$ python -q
>>> import numpy as np
>>> from numpy import linalg as LA
>>> np.set_printoptions(precision=2, suppress=True, linewidth=160, legacy="1.25")
>>> feats = np.loadtxt("w.csv", delimiter=",")
>>> feats
array([[-3.33, -0.38, -4.89],
       [-0.45, -0.73,  0.04],
       [-0.77,  2.75, -3.04],
       [ 1.47, -1.18,  2.77],
       [ 3.57,  2.57, -1.6 ],
       [ 2.34, -2.19,  8.22],
       [-3.66, -0.88, -6.97],
       [-0.36,  2.72, -2.16],
       [ 2.57,  0.65,  2.13],
       [ 3.15, -1.01,  4.36],
       [ 6.7 , -1.73, -2.64],
       [-2.01,  0.95, -0.78],
       [ 3.1 , -0.28,  1.12],
       [-3.33,  1.87, -0.77],
       [-2.62, -0.12, -0.83],
       [ 0.11, -0.07, -5.75],
       [-0.35,  0.29,  5.2 ],
       [ 2.03,  0.14, -0.93],
       [-2.33,  2.6 , -0.01],
       [-3.74,  1.17, -3.56],
       [-1.37, -0.06,  2.08],
       [-0.93,  0.56,  0.27],
       [-1.93, -0.9 , -0.62],
       [ 1.41,  2.11, -0.8 ]])
>>> x = np.array([2, 1, -2])
>>> np.sign((feats @ x).round(6))
array([ 1., -1.,  1., -1.,  1., -1.,  1.,  1.,  1., -1.,  1., -1.,  1., -1., -1.,  1., -1.,  1., -1.,  1., -1., -1., -1.,  1.])
>>> (feats @ x).argmax()
10
>>> x @ feats
Traceback (most recent call last):
  File "<python-input-8>", line 1, in <module>
    x @ feats
    ~~^~~~~~~
ValueError: matmul: Input operand 1 has a mismatch in its core dimension 0, with gufunc signature (n?,k),(k,m?)->(n?,m?) (size 24 is different from 3)
>>> U, s, Vt = LA.svd(feats, full_matrices=False)
>>> np.abs(Vt[0])
array([0.47, 0.15, 0.87])
>>> np.abs(U[:, 0]).round(6).argmax()
5
>>> print(np.cumsum(s ** 2) / np.sum(s ** 2))
[0.65 0.91 1.  ]
>>> Ac = feats - feats.mean(axis=0)
>>> U, s, Vt = LA.svd(Ac, full_matrices=False)
>>> s
array([17.96, 11.31,  6.53])
>>> np.round(Ac.mean(axis=0), 2) + 0
array([0., 0., 0.])
>>> np.abs(Vt[0]).argmax()
2
>>> print((np.sign(U[:, 0]) == np.sign(U[0, 0])).astype(int))
[1 0 1 0 0 0 1 1 0 0 0 1 0 1 1 1 0 0 1 1 0 0 1 0]
>>> mat = np.load("x.npy")
>>> mat
array([[0, 0, 1, 0, 0],
       [0, 0, 0, 1, 0],
       [1, 0, 0, 0, 0],
       [0, 1, 0, 0, 0],
       [0, 0, 0, 0, 0]])
>>> r = LA.matrix_rank(mat)
>>> r
4
>>> null = LA.svd(mat)[2][r:].T
>>> null @ null.T
array([[0., 0., 0., 0., 0.],
       [0., 0., 0., 0., 0.],
       [0., 0., 0., 0., 0.],
       [0., 0., 0., 0., 0.],
       [0., 0., 0., 0., 1.]])
>>> np.allclose(mat @ null, 0)
True
>>> [int(LA.matrix_rank(mat[:, :j + 1])) for j in range(5)]
[1, 2, 3, 4, 4]
>>> [int(LA.matrix_rank(mat[:i])) for i in range(1, len(mat) + 1)]
[1, 2, 3, 4, 4]
>>> evals, evecs = LA.eigh(mat)
>>> LA.svd(mat, compute_uv=False)
array([1., 1., 1., 1., 0.])
>>> np.round(evecs.T @ mat @ evecs, 2) + 0
array([[-1.,  0.,  0.,  0.,  0.],
       [ 0., -1.,  0.,  0.,  0.],
       [ 0.,  0.,  0.,  0.,  0.],
       [ 0.,  0.,  0.,  1.,  0.],
       [ 0.,  0.,  0.,  0.,  1.]])
>>> mat @ mat
array([[1, 0, 0, 0, 0],
       [0, 1, 0, 0, 0],
       [0, 0, 1, 0, 0],
       [0, 0, 0, 1, 0],
       [0, 0, 0, 0, 0]])
>>> np.trace(mat @ mat @ mat) // 6
0
>>> np.argwhere(np.triu(mat))
array([[0, 2],
       [1, 3]])
>>> low = np.diag(mat.sum(axis=1)) - mat
>>> (LA.eigvalsh(low) < 1e-8).sum()
3
>>> LA.matrix_rank(low)
2
>>> LA.eigvalsh(low)
array([0., 0., 0., 2., 2.])
>>> low @ np.ones(5)
array([0., 0., 0., 0., 0.])
>>> E = np.load("sample0.npy")
>>> E
array([[22, 22, 12, 10,  9],
       [22, 28, 12,  9, 11],
       [12, 12, 18, 12,  9],
       [10,  9, 12, 12,  9],
       [ 9, 11,  9,  9,  9]])
>>> Q, evecs = LA.qr(E[:, :1])[0], LA.qr(E[:, 1:])[0]
>>> s = LA.svd(Q.T @ evecs, compute_uv=False)
>>> (s > 0.9).sum()
1
>>> print(s)
[1.]
>>> np.degrees(np.arccos(s.clip(0, 1)))
array([1.81])
>>> round(float(LA.norm(Q @ Q.T - evecs @ evecs.T, 2)), 2)
1.0
>>> x = np.ones(5)
>>> for _ in range(5):
...     x = E @ x
...     x /= LA.norm(x)
...     print(round(x @ E @ x, 2))
... 
67.01
67.12
67.12
67.12
67.12
>>> x
array([0.53, 0.59, 0.41, 0.33, 0.31])
>>> LA.eigvals(E)
array([67.12, 14.41,  0.36,  3.12,  3.98])
>>> np.einsum("ii->", E)
89
>>> round(LA.det(2 * E), 2), round(LA.det(E), 2)
(139392.0, 4356.0)
>>> round(LA.det(E[::-1]), 2)
4356.0
>>> round(float(LA.eigvals(E).sum().real), 2)
89.0
>>> print(np.kron(np.eye(2, dtype=int), E))
[[22 22 12 10  9  0  0  0  0  0]
 [22 28 12  9 11  0  0  0  0  0]
 [12 12 18 12  9  0  0  0  0  0]
 [10  9 12 12  9  0  0  0  0  0]
 [ 9 11  9  9  9  0  0  0  0  0]
 [ 0  0  0  0  0 22 22 12 10  9]
 [ 0  0  0  0  0 22 28 12  9 11]
 [ 0  0  0  0  0 12 12 18 12  9]
 [ 0  0  0  0  0 10  9 12 12  9]
 [ 0  0  0  0  0  9 11  9  9  9]]
>>> np.einsum("ij,ji->", E, E)
4739
>>> E @ E
array([[1293, 1433,  945,  763,  719],
       [1433, 1614, 1023,  823,  794],
       [ 945, 1023,  837,  669,  591],
       [ 763,  823,  669,  550,  486],
       [ 719,  794,  591,  486,  445]])
>>> LA.determinant(E)
Traceback (most recent call last):
  File "<python-input-58>", line 1, in <module>
    LA.determinant(E)
    ^^^^^^^^^^^^^^
AttributeError: module 'numpy.linalg' has no attribute 'determinant'
>>> round(float(LA.det(E)), 2)
4356.0
>>> (E + E.T) / 2
array([[22., 22., 12., 10.,  9.],
       [22., 28., 12.,  9., 11.],
       [12., 12., 18., 12.,  9.],
       [10.,  9., 12., 12.,  9.],
       [ 9., 11.,  9.,  9.,  9.]])
>>> np.sort(np.abs(LA.eigvals(E)))
array([ 0.36,  3.12,  3.98, 14.41, 67.12])
>>> K = np.load("layer17.npy")
>>> K
array([[ 0, -1,  2, -1],
       [-1,  2, -3,  0],
       [ 2, -3,  2, -1],
       [-1,  0, -1,  0]])
>>> U, s, Vt = LA.svd(K, full_matrices=False)
>>> np.round(np.sqrt((s ** 2).sum()), 2), round(float(LA.norm(K)), 2)
(6.32, 6.32)
>>> np.round(Vt @ Vt.T, 2) + 0
array([[1., 0., 0., 0.],
       [0., 1., 0., 0.],
       [0., 0., 1., 0.],
       [0., 0., 0., 1.]])
>>> s
array([5.97, 1.57, 1.14, 0.74])
>>> evals, evecs = LA.eigvalsh(K)
Traceback (most recent call last):
  File "<python-input-68>", line 1, in <module>
    evals, evecs = LA.eigvalsh(K)
    ^^^^^^^^^^^^
ValueError: too many values to unpack (expected 2)
>>> evals, evecs = LA.eigh(K)
>>> np.abs(evecs[:, -1]).round(6).argmax()
2
>>> print(round(float(evals.sum()), 2), np.trace(K))
4.0 4
>>> np.round(evecs.T @ K @ evecs, 2) + 0
array([[-1.57,  0.  ,  0.  ,  0.  ],
       [ 0.  , -1.14,  0.  ,  0.  ],
       [ 0.  ,  0.  ,  0.74,  0.  ],
       [ 0.  ,  0.  ,  0.  ,  5.97]])
>>> print(LA.eigvalsh(K @ K))
[ 0.55  1.31  2.47 35.66]
>>> f = np.array([3, 3, -5, -4])
>>> Y = K + np.outer(f, np.eye(4)[0])
>>> Y
array([[ 3., -1.,  2., -1.],
       [ 2.,  2., -3.,  0.],
       [-3., -3.,  2., -1.],
       [-5.,  0., -1.,  0.]])
>>> round(float(LA.det(Y) / LA.det(K)), 2), round(float(1 + LA.solve(K, f)[0]), 2)
(2.75, 2.75)
>>> M = np.load("mat.npy")
>>> M
array([[ 0.5 ,  0.87,  0.  ,  0.  ],
       [-0.87,  0.5 ,  0.  ,  0.  ],
       [ 0.  ,  0.  ,  1.  ,  0.  ],
       [ 0.  ,  0.  ,  0.  ,  1.  ]])
>>> x = np.array([5, 1, 2, 3])
>>> y = M @ x
>>> y
array([ 3.37, -3.83,  2.  ,  3.  ])
>>> print(np.round(LA.solve(M, M[:, 0]), 2) + 0)
[1. 0. 0. 0.]
>>> LA.solve(M, -3 * y)
array([-15.,  -3.,  -6.,  -9.])
>>> LA.solve(M.T, M[3])
array([ 0., -0.,  0.,  1.])
>>> round(np.abs(LA.eigvals(K)).max(), 2)
5.97
>>> np.trace(K)
4
>>> U, s, Vt = LA.svd(mat, full_matrices=False)
>>> U.shape, s.shape, Vt.shape
((5, 5), (5,), (5, 5))
>>> U.T @ mat @ Vt.T
array([[1., 0., 0., 0., 0.],
       [0., 1., 0., 0., 0.],
       [0., 0., 1., 0., 0.],
       [0., 0., 0., 1., 0.],
       [0., 0., 0., 0., 0.]])
>>> np.cumsum(s ** 2) / np.sum(s ** 2)
array([0.25, 0.5 , 0.75, 1.  , 1.  ])
>>> np.sqrt((s ** 2).sum()), np.round(LA.norm(mat), 2)
(2.0, 2.0)
>>> np.allclose(U * s @ Vt, mat)
True
>>> np.flatnonzero(LA.matrix_power((M != 0) + (M.T != 0) + np.eye(4), 4)[1])
array([0, 1])
>>> M @ M
array([[-0.5 ,  0.87,  0.  ,  0.  ],
       [-0.87, -0.5 ,  0.  ,  0.  ],
       [ 0.  ,  0.  ,  1.  ,  0.  ],
       [ 0.  ,  0.  ,  0.  ,  1.  ]])
>>> np.sort(LA.eigvals(M).real)
array([0.5, 0.5, 1. , 1. ])
